$ python3 -q
>>> import numpy as np
>>> import numpy.linalg as la
>>> np.set_printoptions(precision=4, suppress=True, linewidth=160, sign=" ")
>>> arr = np.loadtxt("out11.csv", delimiter=",")
>>> arr
array([[ 189.,  143.,  120.,    8.,  129.,  203.,  137.,  111.,  119.,  175.,  145.],
       [ 143.,  166.,  156.,   14.,   97.,  174.,  167.,  114.,  143.,  158.,  100.],
       [ 120.,  156.,  218.,    9.,  107.,  212.,  185.,  119.,  148.,  164.,  145.],
       [   8.,   14.,    9.,   50.,   42.,   42.,   36.,   22.,   28.,   43.,   11.],
       [ 129.,   97.,  107.,   42.,  151.,  201.,  139.,  117.,  109.,  162.,  146.],
       [ 203.,  174.,  212.,   42.,  201.,  310.,  219.,  166.,  175.,  246.,  224.],
       [ 137.,  167.,  185.,   36.,  139.,  219.,  223.,  165.,  187.,  215.,  136.],
       [ 111.,  114.,  119.,   22.,  117.,  166.,  165.,  136.,  139.,  169.,  113.],
       [ 119.,  143.,  148.,   28.,  109.,  175.,  187.,  139.,  161.,  186.,  105.],
       [ 175.,  158.,  164.,   43.,  162.,  246.,  215.,  169.,  186.,  252.,  165.],
       [ 145.,  100.,  145.,   11.,  146.,  224.,  136.,  113.,  105.,  165.,  184.]])
>>> B = arr / la.norm(arr, axis=1, keepdims=True)
>>> G = B @ B.T
>>> np.argwhere(np.triu(np.abs(G) > 0.95, 1))
array([[  0,   1],
       [  0,   2],
       [  0,   4],
       [  0,   5],
       [  0,   6],
       [  0,   7],
       [  0,   8],
       [  0,   9],
       [  0,  10],
       [  1,   2],
       [  1,   4],
       [  1,   5],
       [  1,   6],
       [  1,   7],
       [  1,   8],
       [  1,   9],
       [  1,  10],
       [  2,   4],
       [  2,   5],
       [  2,   6],
       [  2,   7],
       [  2,   8],
       [  2,   9],
       [  2,  10],
       [  4,   5],
       [  4,   6],
       [  4,   7],
       [  4,   8],
       [  4,   9],
       [  4,  10],
       [  5,   6],
       [  5,   7],
       [  5,   8],
       [  5,   9],
       [  5,  10],
       [  6,   7],
       [  6,   8],
       [  6,   9],
       [  6,  10],
       [  7,   8],
       [  7,   9],
       [  7,  10],
       [  8,   9],
       [  8,  10],
       [  9,  10]])
>>> G[5]
array([ 0.9898,  0.9784,  0.9816,  0.823 ,  0.9951,  1.    ,  0.9837,  0.9866,  0.9787,  0.9921,  0.995 ])
>>> round(float(np.degrees(np.arccos(np.clip(G[5, 7], -1, 1)))), 4)
9.388
